% python3 -q
>>> import numpy as np
>>> from numpy import linalg as LA
>>> np.set_printoptions(suppress=True, linewidth=140)
>>> arr = np.load("m.npy")
>>> arr.round(3)
array([[ 0.43 ,  0.57 , -0.063, -0.697],
       [ 0.57 ,  0.43 ,  0.063,  0.697],
       [-0.063,  0.063,  0.993, -0.077],
       [-0.697,  0.697, -0.077,  0.148]])
>>> [round(float(LA.det(arr[:i, :i])), 2) + 0 for i in range(1, 5)]
[0.43, -0.14, -0.15, -1.0]
>>> W0 = np.load("sample5.npy")
>>> W0
array([[0, 0, 0, 0, 0],
       [0, 6, 0, 0, 0],
       [0, 0, 0, 6, 0],
       [0, 0, 0, 0, 0]])
>>> LA.matrix_rank(W0, rtol=0.1)
np.int64(2)
>>> [round(float(x), 3) for x in LA.svd(W0, compute_uv=False)[:3]]
[6.0, 6.0, 0.0]
>>> left, sig, vt = LA.svd(W0)
>>> evecs = vt[:(sig > 1e-8).sum()]
>>> rng = np.random.default_rng(200)
>>> vec = W0[1] + 3 * W0[0] + rng.integers(2) * np.eye(5)[2]
>>> vec
array([0., 6., 0., 0., 0.])
>>> evecs.T @ evecs
array([[0., 0., 0., 0., 0.],
       [0., 1., 0., 0., 0.],
       [0., 0., 0., 0., 0.],
       [0., 0., 0., 1., 0.],
       [0., 0., 0., 0., 0.]])
>>> rank = LA.matrix_rank(W0)
>>> rank
np.int64(2)
>>> ns = LA.svd(W0)[2][rank:].T
>>> [int(LA.matrix_rank(W0[:, :j + 1])) for j in range(5)]
[0, 1, 1, 2, 2]
>>> LA.matrix_rank(W0.T @ W0), LA.matrix_rank(W0 @ W0.T)
(np.int64(2), np.int64(2))
>>> ns.shape
(5, 3)
>>> [int(LA.matrix_rank(np.delete(W0, i, axis=0))) for i in range(4)]
[2, 1, 1, 2]
>>> np.allclose(W0 @ ns, 0)
True
>>> ns @ ns.T
array([[1., 0., 0., 0., 0.],
       [0., 0., 0., 0., 0.],
       [0., 0., 1., 0., 0.],
       [0., 0., 0., 0., 0.],
       [0., 0., 0., 0., 1.]])
>>> f = np.array([2, 4, 2])
>>> np.cross(W0[3, :3], W0[0, :3])
array([0, 0, 0])
